$ ipython --no-banner

In [1]: import numpy as np

In [2]: from numpy import linalg as LA

In [3]: np.set_printoptions(precision=2, suppress=True, linewidth=200)

In [4]: feats = np.array([[4.0, 1.0, 0.0], [0.0, 4.0, 1.0], [0.0, 0.0, 4.0]])

In [5]: w, vecs = LA.eig(feats)

In [6]: w
Out[6]: array([4., 4., 4.])

In [7]: np.prod(w)
Out[7]: np.float64(64.0)

In [8]: r0 = np.array([-1, 0, -2])

In [9]: other = feats + np.outer(r0, np.eye(3)[0])

In [10]: round(float(LA.det(other) / LA.det(feats)), 2), round(1 + LA.solve(feats, r0)[0], 2)
Out[10]: (0.72, np.float64(0.72))

In [11]: print(other)
[[ 3.  1.  0.]
 [ 0.  4.  1.]
 [-2.  0.  4.]]

In [12]: print(LA.matrix_rank(other - feats))
1

In [13]: w1 = np.array([[-5, -7, -5, 5], [0, -7, -9, -5], [-7, -1, -8, 7]])

In [14]: b = np.array([1, -2, 1, -2])

In [15]: act = np.maximum(other @ w1 + b, 0)

In [16]: LA.matrix_rank(act)
Out[16]: np.int64(2)

In [17]: (act > 0).astype(int)
Out[17]: 
array([[0, 0, 0, 1],
       [0, 0, 0, 0],
       [0, 1, 0, 1]])

In [18]: print(act)
[[ 0.  0.  0.  8.]
 [ 0.  0.  0.  0.]
 [ 0.  8.  0. 16.]]

In [19]: print((act > 0).mean(axis=0))
[0.   0.33 0.   0.67]

In [20]: W2 = np.array([[-3, 9], [-5, 9], [5, -4], [-1, 3]])

In [21]: (act @ W2).round(6).argmax(axis=1)
Out[21]: array([1, 0, 1])

In [22]: w1 @ W2
Out[22]: 
array([[ 20, -73],
       [ -5, -42],
       [-21, -19]])

In [23]: W0 = np.load("dump.npy")

In [24]: print(W0)
[[0 1 1 0]
 [1 0 1 0]
 [1 1 0 0]
 [0 0 0 0]]

In [25]: w, vecs = LA.eigh(W0)

In [26]: x = np.array([1, 2, 2, 4])

In [27]: vecs * np.abs(w) @ vecs.T
Out[27]: 
array([[1.33, 0.33, 0.33, 0.  ],
       [0.33, 1.33, 0.33, 0.  ],
       [0.33, 0.33, 1.33, 0.  ],
       [0.  , 0.  , 0.  , 0.  ]])

In [28]: np.abs(W0).sum(axis=1).max(), round(float(np.abs(w).max()), 2)
Out[28]: (np.int64(2), 2.0)

In [29]: x @ W0 @ x
Out[29]: np.int64(16)

In [30]: (np.sign(vecs[:, -1].round(6)) == np.sign(vecs[0, -1].round(6))).astype(int)
Out[30]: array([1, 1, 1, 0])

In [31]: x @ W0 @ x / (x @ x), np.round(w[0], 2), np.round(w[-1], 2)
Out[31]: (np.float64(0.64), np.float64(-1.0), np.float64(2.0))

In [32]: w, vecs = LA.eigh(W0)

In [33]: np.round(vecs @ np.diag(w) @ vecs.T, 2) + 0
Out[33]: 
array([[0., 1., 1., 0.],
       [1., 0., 1., 0.],
       [1., 1., 0., 0.],
       [0., 0., 0., 0.]])

In [34]: np.abs(vecs[:, -1]).round(6).argmax()
Out[34]: np.int64(0)

In [35]: w
Out[35]: array([-1., -1.,  0.,  2.])

In [36]: LA.eigvalsh(W0 + -1 * np.eye(4))
Out[36]: array([-2., -2., -1.,  1.])

In [37]: np.round(vecs.T @ W0 @ vecs, 2) + 0
Out[37]: 
array([[-1.,  0.,  0.,  0.],
       [ 0., -1.,  0.,  0.],
       [ 0.,  0.,  0.,  0.],
       [ 0.,  0.,  0.,  2.]])

In [38]: np.round(vecs.T @ vecs, 2) + 0
Out[38]: 
array([[1., 0., 0., 0.],
       [0., 1., 0., 0.],
       [0., 0., 1., 0.],
       [0., 0., 0., 1.]])

In [39]: np.unique(w.round(6) + 0, return_counts=True)[1]
Out[39]: array([2, 1, 1])

In [40]: (w > 1e-8).sum(), (w < -1e-8).sum()
Out[40]: (np.int64(1), np.int64(2))

In [41]: np.unravel_index(np.abs(W0).argmax(), W0.shape)
Out[41]: (np.int64(0), np.int64(1))

In [42]: W0.mean(axis=0)
Out[42]: array([0.5, 0.5, 0.5, 0. ])

In [43]: np.abs(W0).max()
Out[43]: np.int64(1)

In [44]: rank = LA.matrix_rank(W0)

In [45]: rank
Out[45]: np.int64(3)

In [46]: ns = LA.svd(W0)[2][rank:].T

In [47]: [int(LA.matrix_rank(W0[:, :j + 1])) for j in range(4)]
Out[47]: [1, 2, 3, 3]

In [48]: W0 @ ns
Out[48]: 
array([[0.],
       [0.],
       [0.],
       [0.]])

In [49]: [int(LA.matrix_rank(W0[:i])) for i in range(1, len(W0) + 1)]
Out[49]: [1, 2, 3, 3]
